% python3 -q
>>> import numpy as np
>>> import numpy.linalg as la
>>> np.set_printoptions(precision=2, suppress=True, linewidth=120)
>>> def rnd(a):
...     return np.round(a, 2) + 0
... 
>>> B = np.array([[-7, 6, 0, 1, -3, 9],
...     [-5, 5, 6, 6, 2, -6],
...     [-6, 0, -3, -2, 0, -1],
...     [7, -5, -8, 3, 5, 8],
...     [7, -6, -2, -7, -3, 6],
...     [-6, -9, 1, -9, -4, 7]])
>>> M = B + B.T
>>> print(M)
[[-14   1  -6   8   4   3]
 [  1  10   6   1  -4 -15]
 [ -6   6  -6 -10  -2   0]
 [  8   1 -10   6  -2  -1]
 [  4  -4  -2  -2  -6   2]
 [  3 -15   0  -1   2  14]]
>>> vals, evecs = la.eigh(M)
>>> x = np.array([3, -1, 0, -3, -3, -2])
>>> print(rnd(x @ M @ x / (x @ x)), rnd(vals[0]), rnd(vals[-1]))
-13.12 -19.69 28.36
>>> print((np.sign(evecs[:, -1].round(6)) == np.sign(evecs[0, -1].round(6))).astype(int))
[1 0 0 1 1 1]
>>> arr = np.loadtxt("sample2.csv", delimiter=",")
>>> print(arr)
[[ 5.  0.  0.  0.  0.  1.  3.  0.  0.]
 [ 0.  0.  0. -5. -1.  3.  0.  0.  0.]
 [ 0.  0.  0.  0.  0.  0.  0.  0.  5.]
 [ 0.  0.  0.  1.  0.  0.  0.  0.  0.]
 [ 0.  1.  0.  0.  0.  0.  0.  0.  0.]
 [ 0.  0.  0.  0.  0. -1.  0.  4.  0.]
 [ 0.  0.  4.  5.  0.  0.  0.  0.  0.]
 [ 0.  0.  0. -3.  3.  0. -1.  0.  0.]
 [ 0. -1.  0.  0.  2.  0.  0.  0.  0.]
 [ 0.  4.  4.  0.  5.  0.  2.  0.  0.]
 [ 0.  0.  0.  5. -4.  0.  0. -3.  0.]]
>>> T = np.stack([arr, -1 * arr, arr[::-1]])
>>> print(rnd(la.norm(T, axis=(1, 2))))
[17.03 17.03 17.03]
>>> print(la.matrix_rank(T.reshape(3, -1)))
2
>>> print(T.sum(axis=0))
[[ 0.  0.  0.  5. -4.  0.  0. -3.  0.]
 [ 0.  4.  4.  0.  5.  0.  2.  0.  0.]
 [ 0. -1.  0.  0.  2.  0.  0.  0.  0.]
 [ 0.  0.  0. -3.  3.  0. -1.  0.  0.]
 [ 0.  0.  4.  5.  0.  0.  0.  0.  0.]
 [ 0.  0.  0.  0.  0. -1.  0.  4.  0.]
 [ 0.  1.  0.  0.  0.  0.  0.  0.  0.]
 [ 0.  0.  0.  1.  0.  0.  0.  0.  0.]
 [ 0.  0.  0.  0.  0.  0.  0.  0.  5.]
 [ 0.  0.  0. -5. -1.  3.  0.  0.  0.]
 [ 5.  0.  0.  0.  0.  1.  3.  0.  0.]]
>>> x = np.array([3, 5, 2, 3, 2, 0, 0, 3, 0])
>>> print((arr @ x).argmax())
9
>>> print(arr * x)
[[ 15.   0.   0.   0.   0.   0.   0.   0.   0.]
 [  0.   0.   0. -15.  -2.   0.   0.   0.   0.]
 [  0.   0.   0.   0.   0.   0.   0.   0.   0.]
 [  0.   0.   0.   3.   0.   0.   0.   0.   0.]
 [  0.   5.   0.   0.   0.   0.   0.   0.   0.]
 [  0.   0.   0.   0.   0.  -0.   0.  12.   0.]
 [  0.   0.   8.  15.   0.   0.   0.   0.   0.]
 [  0.   0.   0.  -9.   6.   0.  -0.   0.   0.]
 [  0.  -5.   0.   0.   4.   0.   0.   0.   0.]
 [  0.  20.   8.   0.  10.   0.   0.   0.   0.]
 [  0.   0.   0.  15.  -8.   0.   0.  -9.   0.]]
>>> J = np.diag(20 * np.array([5, -3, 0, -3, 0, 4, 1, -1, -4, -2, 5])) + np.array([[2, -2, 0, -1, -1, -1, -1, -2, -2, -2, 0],
...     [0, 0, 0, -1, 2, 0, 1, 0, -2, -1, 0],
...     [0, 0, -1, -2, 1, -2, -2, 0, 2, -1, 2],
...     [1, 2, 0, 1, 2, 0, 2, -2, -1, -2, 2],
...     [2, -1, 0, 0, 1, 0, -2, -2, 2, 2, -1],
...     [0, 0, 2, 2, 0, -2, -2, 2, 2, 2, -1],
...     [-1, 0, -2, 2, 1, -1, -2, 0, 0, 1, -2],
...     [-1, 1, -1, 2, -2, 2, -2, -2, 1, 1, 0],
...     [-1, -1, 1, -1, 0, 2, 2, 0, 0, 1, 0],
...     [2, -2, 2, -2, -2, 2, 0, -2, 0, 2, -1],
...     [1, 2, -1, 1, 0, 1, -2, 2, 2, 1, 0]])
>>> print(J)
[[102  -2   0  -1  -1  -1  -1  -2  -2  -2   0]
 [  0 -60   0  -1   2   0   1   0  -2  -1   0]
 [  0   0  -1  -2   1  -2  -2   0   2  -1   2]
 [  1   2   0 -59   2   0   2  -2  -1  -2   2]
 [  2  -1   0   0   1   0  -2  -2   2   2  -1]
 [  0   0   2   2   0  78  -2   2   2   2  -1]
 [ -1   0  -2   2   1  -1  18   0   0   1  -2]
 [ -1   1  -1   2  -2   2  -2 -22   1   1   0]
 [ -1  -1   1  -1   0   2   2   0 -80   1   0]
 [  2  -2   2  -2  -2   2   0  -2   0 -38  -1]
 [  1   2  -1   1   0   1  -2   2   2   1 100]]
>>> u, r1 = J[9], J[5]
>>> print(u @ u)
1473
>>> print(u @ r1)
77
>>> p = (u @ r1) / (u @ u) * u
>>> print(np.outer(u, r1))
[[    0     0     4     4     0   156    -4     4     4     4    -2]
 [    0     0    -4    -4     0  -156     4    -4    -4    -4     2]
 [    0     0     4     4     0   156    -4     4     4     4    -2]
 [    0     0    -4    -4     0  -156     4    -4    -4    -4     2]
 [    0     0    -4    -4     0  -156     4    -4    -4    -4     2]
 [    0     0     4     4     0   156    -4     4     4     4    -2]
 [    0     0     0     0     0     0     0     0     0     0     0]
 [    0     0    -4    -4     0  -156     4    -4    -4    -4     2]
 [    0     0     0     0     0     0     0     0     0     0     0]
 [    0     0   -76   -76     0 -2964    76   -76   -76   -76    38]
 [    0     0    -2    -2     0   -78     2    -2    -2    -2     1]]
>>> print(la.matrix_rank(np.outer(u, r1)))
1
>>> E = np.loadtxt("out19.csv", delimiter=",")
>>> print(rnd(E))
[[0.15 0.25 0.25 0.05]
 [0.25 0.42 0.42 0.08]
 [0.25 0.42 0.42 0.08]
 [0.05 0.08 0.08 0.02]]
>>> def softmax(z):
...     e = np.exp(z - z.max(axis=-1, keepdims=True))
...     return e / e.sum(axis=-1, keepdims=True)
... 
>>> print(rnd(softmax(E[1])))
[0.24 0.28 0.28 0.2 ]
>>> print(rnd(softmax(E[1] + -1)))
[0.24 0.28 0.28 0.2 ]
>>> scores = E @ E.T / np.sqrt(4)
>>> print(rnd(softmax(scores + np.triu(np.full(scores.shape, -np.inf), 1))))
[[1.   0.   0.   0.  ]
 [0.48 0.52 0.   0.  ]
 [0.32 0.34 0.34 0.  ]
 [0.25 0.25 0.25 0.24]]
>>> print(softmax(scores).round(6).argmax(axis=1))
[1 1 1 1]
>>> print(rnd(softmax(scores)))
[[0.25 0.26 0.26 0.23]
 [0.24 0.27 0.27 0.22]
 [0.24 0.27 0.27 0.22]
 [0.25 0.25 0.25 0.24]]
>>> print(rnd(softmax(scores)[1] @ E))
[0.18 0.3  0.3  0.06]
>>> mat = np.array([[3, 3, 3, 3], [1, 2, 1, 2], [3, 3, 3, 3], [1, 2, 1, 2]])
>>> print(mat)
[[3 3 3 3]
 [1 2 1 2]
 [3 3 3 3]
 [1 2 1 2]]
>>> # rows and columns are dependent
>>> W = np.array([[-9, -8], [-3, -8], [8, -5], [4, -5]])
>>> beta = np.array([-2, -3])
>>> H = np.maximum(mat @ W + beta, 0)
>>> print((H > 0).mean(axis=0))
[0. 0.]
>>> print(H)
[[0 0]
 [0 0]
 [0 0]
 [0 0]]
>>> print(la.matrix_rank(H))
0
>>> Z = np.array([[5, -5, 2], [-5, -5, -3]])
>>> print((H @ Z).round(6).argmax(axis=1))
[0 0 0 0]
>>> print(H @ Z)
[[0 0 0]
 [0 0 0]
 [0 0 0]
 [0 0 0]]
>>> print(W @ Z)
[[ -5  85   6]
 [ 25  55  18]
 [ 65 -15  31]
 [ 45   5  23]]
>>> K = np.load("test11.npy")
>>> print(K)
[[5 5 4 1 0 4 3 5]
 [5 5 5 4 1 0 4 3]
 [3 5 5 5 4 1 0 4]
 [4 3 5 5 5 4 1 0]
 [0 4 3 5 5 5 4 1]
 [1 0 4 3 5 5 5 4]
 [4 1 0 4 3 5 5 5]
 [5 4 1 0 4 3 5 5]]
>>> print(rnd(softmax(K[6])))
[0.09 0.   0.   0.09 0.03 0.26 0.26 0.26]
>>> print(rnd(softmax(K).sum(axis=1)))
[1. 1. 1. 1. 1. 1. 1. 1.]
>>> print(rnd(softmax(10 * K[6])))
[0.   0.   0.   0.   0.   0.33 0.33 0.33]
>>> scores = K @ K.T / np.sqrt(8)
>>> print(rnd(softmax(scores)))
[[0.99 0.   0.   0.   0.   0.   0.   0.  ]
 [0.   0.99 0.   0.   0.   0.   0.   0.  ]
 [0.   0.   0.99 0.   0.   0.   0.   0.  ]
 [0.   0.   0.   0.99 0.   0.   0.   0.  ]
 [0.   0.   0.   0.   0.99 0.   0.   0.  ]
 [0.   0.   0.   0.   0.   0.99 0.   0.  ]
 [0.   0.   0.   0.   0.   0.   0.99 0.  ]
 [0.   0.   0.   0.   0.   0.   0.   0.99]]
>>> W0 = np.load("a.npy")
>>> print(W0)
[[7 5 6 8 6 7 6 3]
 [5 7 5 6 8 6 7 6]
 [6 5 7 5 6 8 6 7]
 [8 6 5 7 5 6 8 6]
 [6 8 6 5 7 5 6 8]
 [7 6 8 6 5 7 5 6]
 [6 7 6 8 6 5 7 5]
 [3 6 7 6 8 6 5 7]]
>>> B = W0 / np.sqrt((W0 ** 2).mean(axis=1, keepdims=True))
>>> print(la.matrix_rank(W0 - W0.mean(axis=1, keepdims=True)))
7
>>> print(rnd(la.norm(B, axis=1)))
[2.83 2.83 2.83 2.83 2.83 2.83 2.83 2.83]
>>> U, sigma = la.svd(W0)
Traceback (most recent call last):
  File "<python-input-63>", line 1, in <module>
    U, sigma = la.svd(W0)
    ^^^^^^^^
ValueError: too many values to unpack (expected 2)
>>> U, sigma, Vt = la.svd(W0, full_matrices=False)
>>> print(U.shape, sigma.shape, Vt.shape)
(8, 8) (8,) (8, 8)
>>> print(rnd(Vt @ Vt.T))
[[1. 0. 0. 0. 0. 0. 0. 0.]
 [0. 1. 0. 0. 0. 0. 0. 0.]
 [0. 0. 1. 0. 0. 0. 0. 0.]
 [0. 0. 0. 1. 0. 0. 0. 0.]
 [0. 0. 0. 0. 1. 0. 0. 0.]
 [0. 0. 0. 0. 0. 1. 0. 0.]
 [0. 0. 0. 0. 0. 0. 1. 0.]
 [0. 0. 0. 0. 0. 0. 0. 1.]]
>>> print((sigma > 1e-8).sum())
8
>>> print(rnd(np.abs(Vt[0])))
[0.34 0.36 0.35 0.36 0.36 0.35 0.36 0.34]
>>> print(rnd(sigma / sigma[0]))
[1.   0.12 0.09 0.08 0.05 0.03 0.01 0.  ]
>>> B = J / np.sqrt((J ** 2).mean(axis=1, keepdims=True))
>>> print(la.matrix_rank(J - J.mean(axis=1, keepdims=True)))
10
>>> F = np.load("arr.npy")
>>> print(F)
[[1.   0.9  0.81]
 [0.9  1.   0.9 ]
 [0.81 0.9  1.  ]]
>>> vals, evecs = la.eigh(F)
>>> x = np.array([-4, 0, -1])
>>> print(rnd(x @ F @ x))
23.48
>>> print(np.abs(F).sum(axis=1).max(), rnd(np.abs(vals).max()))
2.8 2.74
>>> print(rnd(la.eigvalsh(F[1:, 1:])))
[0.1 1.9]
>>> print(rnd(x @ F @ x / (x @ x)), rnd(vals[0]), rnd(vals[-1]))
1.38 0.07 2.74
>>> u = np.array([0, 7, 6])
>>> B = F + np.outer(u, np.eye(3)[1])
>>> print(B)
[[1.   0.9  0.81]
 [0.9  8.   0.9 ]
 [0.81 6.9  1.  ]]
>>> print(la.matrix_rank(B - F))
1
>>> print(rnd(la.det(B) / la.det(F)), rnd(1 + la.solve(F, u)[1]))
39.26 39.26
